$ python3 -q
>>> import numpy as np
>>> np.set_printoptions(suppress=True, linewidth=100)
>>> def tidy(a):
...     return np.round(a, 3) + 0
... 
>>> M = np.load("w.npy")
>>> M
array([[ 10.73 ,   8.56 ,  -2.226],
       [  8.078,   6.625,  -2.25 ],
       [  7.569,   6.258,  -2.248],
       [  6.429,   5.439,  -2.231],
       [  5.137,   4.517,  -2.187],
       [  4.831,   4.301,  -2.17 ],
       [  2.962,   2.973,  -1.995],
       [  1.381,   1.802,  -1.608],
       [  0.317,   0.717,  -0.751],
       [  0.305,   0.696,  -0.73 ],
       [  0.25 ,   0.601,  -0.629],
       [  0.227,   0.558,  -0.583],
       [  0.216,   0.537,  -0.561],
       [  0.118,   0.321,  -0.331],
       [ -0.353,  -1.131,   0.988],
       [ -0.473,  -1.489,   1.25 ],
       [ -0.64 ,  -1.959,   1.567],
       [ -0.786,  -2.344,   1.807],
       [ -1.535,  -4.092,   2.751],
       [ -1.639,  -4.316,   2.859],
       [ -1.742,  -4.532,   2.961],
       [ -1.912,  -4.885,   3.122],
       [ -3.043,  -7.08 ,   4.031],
       [ -5.141, -10.756,   5.304],
       [ -5.157, -10.783,   5.313],
       [ -9.462, -17.611,   7.234],
       [-15.877, -27.006,   9.387],
       [-16.31 , -27.62 ,   9.515],
       [-16.385, -27.727,   9.538]])
>>> Ac = M - M.mean(axis=0)
>>> vecs = np.linalg.svd(Ac)[2][:1]
>>> out = Ac - Ac @ vecs.T @ vecs
>>> tidy(np.diag(vecs.T @ vecs))
array([0.281, 0.632, 0.087])
>>> np.linalg.norm(out, axis=1).round(6).argmax()
np.int64(0)
>>> tidy(np.linalg.norm(out) / np.linalg.norm(Ac))
np.float64(0.109)
>>> tidy(np.cov(Ac @ vecs.T, rowvar=False))
np.float64(156.211)
>>> feats = np.load("x.npy")
>>> feats
array([[-4,  3],
       [ 0,  1]])
>>> # row 0 is much longer than the rest
>>> np.einsum("ij,ji->", feats, feats)
np.int64(17)
>>> np.poly(feats)
array([ 1.,  3., -4.])
>>> tidy(np.linalg.det(feats[::-1]))
np.float64(4.0)
>>> tidy(np.linalg.eigvals(feats))
array([-4.,  1.])
>>> np.kron(np.eye(2, dtype=int), feats)
array([[-4,  3,  0,  0],
       [ 0,  1,  0,  0],
       [ 0,  0, -4,  3],
       [ 0,  0,  0,  1]])
>>> tidy(np.linalg.det(2 * feats)), tidy(np.linalg.det(feats))
(np.float64(-16.0), np.float64(-4.0))
>>> np.einsum("ii->", feats)
np.int64(-3)
>>> tidy(np.linalg.det(feats.T))
np.float64(-4.0)
>>> tidy(np.linalg.eigvals(feats).sum().real)
np.float64(-3.0)
